In [1]: import numpy as np

In [2]: np.set_printoptions(suppress=True, linewidth=200)

In [3]: tidy = lambda a: np.round(a, 3) + 0

In [4]: K = np.load("arr.npy")

In [5]: print(K)
[[ -7.  39.  20.  14.]
 [-10.  58.  30.  20.]
 [ 10. -63. -33. -22.]
 [ 10. -51. -26. -17.]]

In [6]: print([round(float(x), 3) for x in np.linalg.svd(K, compute_uv=False)[:3]])
[127.416, 1.692, 0.624]

In [7]: print(np.argsort(-np.linalg.norm(K, axis=0).round(6), kind="stable")[:3])
[1 2 3]

In [8]: print(np.linalg.cond(K) > 100)
True

In [9]: print(tidy(np.linalg.norm(K) ** 2 / np.linalg.norm(K, 2) ** 2))
1.0

In [10]: print(tidy(np.linalg.norm(K, axis=0)))
[ 18.682 107.028  55.362  37.   ]

In [11]: print(tidy(np.linalg.norm(K, 2)))
127.416

In [12]: print(tidy(np.linalg.norm(K[0], 1)), tidy(np.linalg.norm(K[0], np.inf)))
80.0 39.0

In [13]: print(tidy(np.linalg.norm(K, 1)), tidy(np.linalg.norm(K, np.inf)))
211.0 128.0

In [14]: M2 = K[0, 0] * K[1:] - np.outer(K[1:, 0], K[0])

In [15]: print(M2)
[[  0. -16. -10.   0.]
 [  0.  51.  31.  14.]
 [  0. -33. -18. -21.]]

In [16]: print(tidy(K[:, 0] / K[0, 0]))
[ 1.     1.429 -1.429 -1.429]

In [17]: print(np.flatnonzero(~M2.round(6).any(axis=1)))
[]

In [18]: print(np.argsort(-np.linalg.norm(M2, axis=0).round(6), kind="stable")[:3])
[1 2 3]

In [19]: print(np.linalg.matrix_rank(M2, rtol=0.1))
2

In [20]: print(np.linalg.cond(M2) > 100)
True

In [21]: feats = np.load("m.npy")

In [22]: print(tidy(feats))
[[ 0.892 -0.126 -0.157  0.236 -0.001]
 [-0.126  0.854 -0.183  0.275 -0.001]
 [-0.157 -0.183  0.772  0.344 -0.002]
 [ 0.236  0.275  0.344  0.482  0.003]
 [-0.001 -0.001 -0.002  0.003  1.   ]]

In [23]: vals, V = np.linalg.eigh(feats)

In [24]: x = np.array([1, 2, -2, 3, 0])

In [25]: print(tidy(np.abs(feats).sum(axis=1).max()), tidy(np.abs(vals).max()))
1.457 1.0

In [26]: print(tidy(np.linalg.eigvalsh(feats[1:, 1:])))
[0.108 1.    1.    1.   ]

In [27]: print(tidy(np.linalg.det(2 * feats)), tidy(np.linalg.det(feats)))
0.0 0.0

In [28]: print(tidy(np.linalg.det(feats.T)))
0.0

In [29]: print(tidy(np.einsum("ij,ji->", feats, feats)))
4.0

In [30]: print(tidy(np.poly(feats)))
[ 1. -4.  6. -4.  1.  0.]

In [31]: print(tidy(np.linalg.det(feats[::-1])))
0.0

In [32]: mat = np.load("layer18.npy")

In [33]: print(mat)
[[ 28  40   9  17  17  18]
 [ 40  88   0  44  92   6]
 [  9   0  35 -26 -14  16]
 [ 17  44 -26  83  39 -53]
 [ 17  92 -14  39 163 -23]
 [ 18   6  16 -53 -23  86]]

In [34]: M2 = mat / np.sqrt((mat ** 2).mean(axis=1, keepdims=True))

In [35]: print(tidy(np.linalg.norm(M2, axis=1)))
[2.449 2.449 2.449 2.449 2.449 2.449]

In [36]: print(np.linalg.cond(mat) > 100)
True

In [37]: print(np.argsort(-np.linalg.norm(mat, axis=0).round(6), kind="stable")[:3])
[4 1 3]

In [38]: m1 = np.load("test8.npy")

In [39]: print(m1)
[[ 4  4  8  8]
 [ 5  4 10  8]
 [ 8  8  4  4]
 [10  8  5  4]]

In [40]: rng = np.random.default_rng(9)

In [41]: M2 = m1 + rng.integers(-2, 3, (4, 2)) @ rng.integers(-2, 3, (2, 4))

In [42]: print(M2)
[[ 8  8 10 12]
 [ 5  4 13 10]
 [ 8  8  1  2]
 [13 11  8  8]]

In [43]: print(np.linalg.matrix_rank(M2 - m1, tol=1e-8))
2

In [44]: print(tidy(np.linalg.svd(M2 - m1, compute_uv=False)))
[10.28   3.915  0.     0.   ]

In [45]: print(np.abs(M2 - m1).sum(axis=1))
[14  5  5 13]

In [46]: print(M2 - m1)
[[ 4  4  2  4]
 [ 0  0  3  2]
 [ 0  0 -3 -2]
 [ 3  3  3  4]]

In [47]: vals, V = np.linalg.eig(M2)

In [48]: print(tidy(np.sort(np.linalg.eigvals(M2 @ M2))))
[   0.732    3.767  105.514 1046.987]

In [49]: print(tidy(M2 @ V[:, 0] - vals[0] * V[:, 0]))
[0. 0. 0. 0.]

In [50]: print(tidy(np.sort(np.linalg.eigvals(np.linalg.inv(M2)))))
[-0.515 -0.097  0.031  1.169]

In [51]: print(tidy(np.prod(vals)))
552.0

In [52]: print(tidy(vals))
[ 32.357 -10.272  -1.941   0.856]
